% python3 -q
>>> import numpy as np
>>> np.set_printoptions(precision=1, suppress=True, linewidth=120, legacy="1.25")
>>> E = np.load("a.npy")
>>> E
array([[ 8.8,  5.8, 11.1],
       [ 9.2, 10.7,  2.9],
       [-5.8,  6.6, -2.3]])
>>> hat = np.triu(np.array([[1, 2, 0], [2, 1, 1], [3, 1, 0]]), 1) + np.eye(3)
>>> A2 = hat @ E @ np.linalg.inv(hat)
>>> np.round(np.linalg.det(A2), 1)
1003.0
>>> np.linalg.matrix_rank(A2)
3
>>> round(np.trace(A2), 1), np.trace(E)
(17.2, 17.2)
>>> hat @ E - E @ hat
array([[ 18.4,   3.8,   0. ],
       [ -5.8, -11.8, -13. ],
       [  0. ,  11.6,  -6.6]])
>>> def softmax(z):
...     e = np.exp(z - z.max(axis=-1, keepdims=True))
...     return e / e.sum(axis=-1, keepdims=True)
... 
>>> np.round(softmax(E[2]), 1) + 0
array([0., 1., 0.])
>>> np.round(softmax(10 * E[2]), 1) + 0
array([0., 1., 0.])
>>> scores = E @ E.T / np.sqrt(3)
>>> np.round(softmax(scores + np.triu(np.full(scores.shape, -np.inf), 1)), 1) + 0
array([[1., 0., 0.],
       [0., 1., 0.],
       [0., 0., 1.]])
>>> A2 = np.linalg.inv(E)
>>> np.linalg.det(E) * A2
array([[ -43.7,   86.6, -101.9],
       [   4.3,   44.1,   76.6],
       [ 122.8,  -91.7,   40.8]])
>>> np.allclose(A2, E.T)
False
>>> np.round(E @ A2, 1) + 0
array([[1., 0., 0.],
       [0., 1., 0.],
       [0., 0., 1.]])
>>> np.linalg.inv(A2)
array([[ 8.8,  5.8, 11.1],
       [ 9.2, 10.7,  2.9],
       [-5.8,  6.6, -2.3]])
>>> A2.round(1) + 0
array([[ 0. ,  0.1, -0.1],
       [ 0. ,  0. ,  0.1],
       [ 0.1, -0.1,  0. ]])
>>> round(np.linalg.det(E) * np.linalg.det(A2), 1)
1.0
>>> round(np.linalg.slogdet(E)[0], 1)
1.0
>>> A2 = E / np.linalg.norm(E, axis=1, keepdims=True)
>>> C2 = A2 @ A2.T
>>> C2[2]
array([-0.3,  0.1,  1. ])
>>> np.round(np.degrees(np.arccos(np.clip(C2[2, 1], -1, 1))), 1)
85.4
>>> np.argwhere(np.triu(np.abs(C2) > 0.95, 1))
array([], shape=(0, 2), dtype=int64)
>>> (np.abs(C2) > 0.9).astype(int)
array([[1, 0, 0],
       [0, 1, 0],
       [0, 0, 1]])
>>> A2 = np.array([[0, 3, 2], [0, 0, 3]])
>>> basis = np.kron(A2, E)
>>> np.linalg.matrix_rank(basis)
6
>>> f = np.array([0, 2, 0])
>>> W0 = f[np.abs(np.subtract.outer(np.arange(3), np.arange(3)))]
>>> W0
array([[0, 2, 0],
       [2, 0, 2],
       [0, 2, 0]])
>>> theta = np.radians(36)
>>> r_ = np.eye(3)
>>> r_[1, 1] = r_[2, 2] = np.cos(theta)
>>> r_[1, 2], r_[2, 1] = -np.sin(theta), np.sin(theta)
>>> r_
array([[ 1. ,  0. ,  0. ],
       [ 0. ,  0.8, -0.6],
       [ 0. ,  0.6,  0.8]])
>>> A2 = W0 @ r_.T
>>> np.linalg.svd(W0, compute_uv=False), np.round(np.linalg.svd(A2, compute_uv=False), 1) + 0
(array([2.8, 2.8, 0. ]), array([2.8, 2.8, 0. ]))
>>> A2
array([[ 0. ,  1.6,  1.2],
       [ 2. , -1.2,  1.6],
       [ 0. ,  1.6,  1.2]])
>>> np.allclose(np.linalg.norm(W0, axis=1), np.linalg.norm(A2, axis=1))
True
>>> np.abs(A2 - W0).max(axis=0)
array([0. , 1.2, 1.2])
>>> feats = np.load("m.npy")
>>> feats
array([[0, 2, 2, 2, 0],
       [0, 0, 2, 2, 2],
       [2, 0, 0, 2, 2],
       [2, 2, 0, 0, 2],
       [2, 2, 2, 0, 0]])
>>> vec = np.array([-1, -1, -1, 1, 1])
>>> rhs = feats @ vec
>>> beta, lr = np.zeros(5), 1 / np.linalg.norm(feats, 2) ** 2
>>> for i in range(250):
...     beta -= lr * feats.T @ (feats @ beta - rhs)
...     if i % 50 == 0: print(i, round(np.linalg.norm(feats @ beta - rhs), 1))
... 
0 4.8
50 0.1
100 0.0
150 0.0
200 0.0
>>> beta
array([-1., -1., -1.,  1.,  1.])
>>> np.round(np.linalg.cond(feats), 1)
4.9
>>> vec = np.array([1, 2, -3, 4, -2])
>>> (feats * vec).sum(axis=1)
array([ 6, -2,  6,  2,  0])
>>> np.sign((feats @ vec).round(6))
array([ 1, -1,  1,  1,  0])
>>> np.einsum("ij,j->i", feats, vec)
array([ 6, -2,  6,  2,  0])
>>> (feats @ vec).argmax()
0
